$ python3 -q
>>> import numpy as np
>>> from numpy import linalg as LA
>>> np.set_printoptions(precision=2, suppress=True, linewidth=100, floatmode="fixed")
>>> tidy = lambda a: np.round(a, 2) + 0
>>> X = np.loadtxt("run17.csv", delimiter=",")
>>> X
array([[-1.00, -2.00, -4.00, -4.00,  0.00, -1.00],
       [ 1.00,  0.00, -2.00, -2.00,  2.00,  1.00],
       [ 3.00,  2.00,  0.00,  0.00,  4.00,  3.00],
       [ 1.00,  0.00, -2.00, -2.00,  2.00,  1.00],
       [-2.00, -3.00, -5.00, -5.00, -1.00, -2.00],
       [ 3.00,  2.00,  0.00,  0.00,  4.00,  3.00],
       [ 1.00,  0.00, -2.00, -2.00,  2.00,  1.00]])
>>> # null space of dimension 4
>>> vec = np.array([3, 2, 0, 2, 1, 1])
>>> np.sign((X @ vec).round(6))
array([-1.00,  1.00,  1.00,  1.00, -1.00,  1.00,  1.00])
>>> (X @ vec).argmax()
np.int64(2)
>>> (X * vec).sum(axis=1)
array([-16.00,   2.00,  20.00,   2.00, -25.00,  20.00,   2.00])
>>> X @ np.eye(6)[4]
array([ 0.00,  2.00,  4.00,  2.00, -1.00,  4.00,  2.00])
>>> np.einsum("ij,j->i", X, vec)
array([-16.00,   2.00,  20.00,   2.00, -25.00,  20.00,   2.00])
>>> LA.norm(X @ vec) <= LA.norm(X, 2) * LA.norm(vec) + 1e-9
np.True_
>>> X @ (2 * vec)
array([-32.00,   4.00,  40.00,   4.00, -50.00,  40.00,   4.00])
>>> X * vec
array([[ -3.00,  -4.00,  -0.00,  -8.00,   0.00,  -1.00],
       [  3.00,   0.00,  -0.00,  -4.00,   2.00,   1.00],
       [  9.00,   4.00,   0.00,   0.00,   4.00,   3.00],
       [  3.00,   0.00,  -0.00,  -4.00,   2.00,   1.00],
       [ -6.00,  -6.00,  -0.00, -10.00,  -1.00,  -2.00],
       [  9.00,   4.00,   0.00,   0.00,   4.00,   3.00],
       [  3.00,   0.00,  -0.00,  -4.00,   2.00,   1.00]])
>>> X @ vec
array([-16.00,   2.00,  20.00,   2.00, -25.00,  20.00,   2.00])
>>> Uu, sigma, Vt = LA.svd(X)
>>> evecs = Vt[:(sigma > 1e-8).sum()]
>>> rng = np.random.default_rng(305293)
>>> vec = X[1] + -1 * X[4] + rng.integers(2) * np.eye(6)[0]
>>> vec
array([4.00, 3.00, 3.00, 3.00, 3.00, 3.00])
>>> np.allclose(evecs.T @ evecs @ vec, vec)
False
>>> tidy(LA.norm(vec - evecs.T @ evecs @ vec))
np.float64(0.87)
>>> tidy(evecs.T @ evecs)
array([[ 0.24,  0.17,  0.02,  0.02,  0.31,  0.24],
       [ 0.17,  0.17,  0.17,  0.17,  0.17,  0.17],
       [ 0.02,  0.17,  0.45,  0.45, -0.12,  0.02],
       [ 0.02,  0.17,  0.45,  0.45, -0.12,  0.02],
       [ 0.31,  0.17, -0.12, -0.12,  0.45,  0.31],
       [ 0.24,  0.17,  0.02,  0.02,  0.31,  0.24]])
>>> def softmax(z):
...     e = np.exp(z - z.max(axis=-1, keepdims=True))
...     return e / e.sum(axis=-1, keepdims=True)
... 
>>> tidy(softmax(X[3] + -3))
array([0.19, 0.07, 0.01, 0.01, 0.52, 0.19])
>>> tidy(softmax(X).sum(axis=1))
array([1.00, 1.00, 1.00, 1.00, 1.00, 1.00, 1.00])
>>> att = X @ X.T / np.sqrt(6)
>>> tidy(softmax(att + np.triu(np.full(att.shape, -np.inf), 1)))
array([[1.00, 0.00, 0.00, 0.00, 0.00, 0.00, 0.00],
       [0.50, 0.50, 0.00, 0.00, 0.00, 0.00, 0.00],
       [0.00, 0.00, 1.00, 0.00, 0.00, 0.00, 0.00],
       [0.25, 0.25, 0.25, 0.25, 0.00, 0.00, 0.00],
       [0.00, 0.00, 0.00, 0.00, 1.00, 0.00, 0.00],
       [0.00, 0.00, 0.50, 0.00, 0.00, 0.50, 0.00],
       [0.14, 0.14, 0.14, 0.14, 0.14, 0.14, 0.14]])
>>> softmax(att).round(6).argmax(axis=1)
array([4, 0, 2, 0, 4, 2, 0])
>>> tidy(softmax(att))
array([[0.01, 0.00, 0.00, 0.00, 0.99, 0.00, 0.00],
       [0.14, 0.14, 0.14, 0.14, 0.14, 0.14, 0.14],
       [0.00, 0.00, 0.50, 0.00, 0.00, 0.50, 0.00],
       [0.14, 0.14, 0.14, 0.14, 0.14, 0.14, 0.14],
       [0.00, 0.00, 0.00, 0.00, 1.00, 0.00, 0.00],
       [0.00, 0.00, 0.50, 0.00, 0.00, 0.50, 0.00],
       [0.14, 0.14, 0.14, 0.14, 0.14, 0.14, 0.14]])
>>> tidy(softmax(att)[3] @ X)
array([ 0.86, -0.14, -2.14, -2.14,  1.86,  0.86])
>>> Uu, sigma, Vt = LA.svd(X)
>>> tidy(sigma)
array([11.35,  9.76,  0.00,  0.00,  0.00,  0.00])
>>> np.argmax(sigma[:-1] / (sigma[1:] + 1e-6)) + 1
np.int64(2)
>>> M2 = Uu[:, :2] @ np.diag(sigma[:2]) @ Vt[:2]
>>> tidy(np.abs(X - M2).max())
np.float64(0.0)
>>> tidy(M2)
array([[-1.00, -2.00, -4.00, -4.00,  0.00, -1.00],
       [ 1.00,  0.00, -2.00, -2.00,  2.00,  1.00],
       [ 3.00,  2.00,  0.00,  0.00,  4.00,  3.00],
       [ 1.00,  0.00, -2.00, -2.00,  2.00,  1.00],
       [-2.00, -3.00, -5.00, -5.00, -1.00, -2.00],
       [ 3.00,  2.00,  0.00,  0.00,  4.00,  3.00],
       [ 1.00,  0.00, -2.00, -2.00,  2.00,  1.00]])
>>> LA.matrix_rank(M2)
np.int64(2)
>>> M = np.loadtxt("case9.csv", delimiter=",")
>>> tidy(M)
array([[ 0.41,  0.18,  0.00,  0.18, -0.15,  0.36, -0.14],
       [ 0.18,  0.35, -0.05,  0.19, -0.01, -0.12, -0.38],
       [ 0.00, -0.05,  0.58, -0.21, -0.43, -0.08, -0.06],
       [ 0.18,  0.19, -0.21,  0.18,  0.09,  0.09, -0.15],
       [-0.15, -0.01, -0.43,  0.09,  0.39, -0.10,  0.07],
       [ 0.36, -0.12, -0.08,  0.09, -0.10,  0.65,  0.24],
       [-0.14, -0.38, -0.06, -0.15,  0.07,  0.24,  0.44]])
>>> labels = rng.permutation(7)
>>> labels
array([4, 1, 3, 2, 0, 5, 6])
>>> M2 = M[labels][:, labels]
>>> tidy(np.trace(M2))
np.float64(3.0)
>>> A = np.load("arr.npy")
>>> A
array([[  0,   2,   0,   2,   5],
       [  4,   5,   3,   4,   1],
       [  5,   1,   2,   2,   5],
       [  4,   1,   1,   3,   2],
       [  0,   2,   1,   2,   5],
       [-12, -13,  -9, -10,   2]])
>>> O, evecs = LA.qr(A[:, :4])[0], LA.qr(A[:, 4:])[0]
>>> sigma = LA.svd(O.T @ evecs, compute_uv=False)
>>> tidy(np.degrees(np.arccos(sigma.clip(0, 1))))
array([40.18])
>>> (sigma > 0.9).sum()
np.int64(0)
>>> tidy(sigma)
array([0.76])
>>> O, R = LA.qr(A)
>>> tidy(O.T @ O)
array([[1.00, 0.00, 0.00, 0.00, 0.00],
       [0.00, 1.00, 0.00, 0.00, 0.00],
       [0.00, 0.00, 1.00, 0.00, 0.00],
       [0.00, 0.00, 0.00, 1.00, 0.00],
       [0.00, 0.00, 0.00, 0.00, 1.00]])
>>> O.shape, R.shape
((6, 5), (5, 5))
>>> tidy(np.abs(np.diag(R)))
array([14.18,  5.81,  1.06,  1.33,  5.91])
>>> tidy(O @ R)
array([[  0.00,   2.00,   0.00,   2.00,   5.00],
       [  4.00,   5.00,   3.00,   4.00,   1.00],
       [  5.00,   1.00,   2.00,   2.00,   5.00],
       [  4.00,   1.00,   1.00,   3.00,   2.00],
       [  0.00,   2.00,   1.00,   2.00,   5.00],
       [-12.00, -13.00,  -9.00, -10.00,   2.00]])
>>> tidy(R)
array([[-14.18, -13.05,  -9.45, -11.14,  -0.92],
       [  0.00,  -5.81,  -2.35,  -3.03,   1.03],
       [  0.00,   0.00,  -1.06,   1.37,   4.00],
       [  0.00,   0.00,   0.00,  -1.33,  -5.58],
       [  0.00,   0.00,   0.00,   0.00,  -5.91]])
>>> np.allclose(R.T @ R, A.T @ A)
True
>>> tidy(abs(R[0, 0])), tidy(LA.norm(A[:, 0]))
(np.float64(14.18), np.float64(14.18))
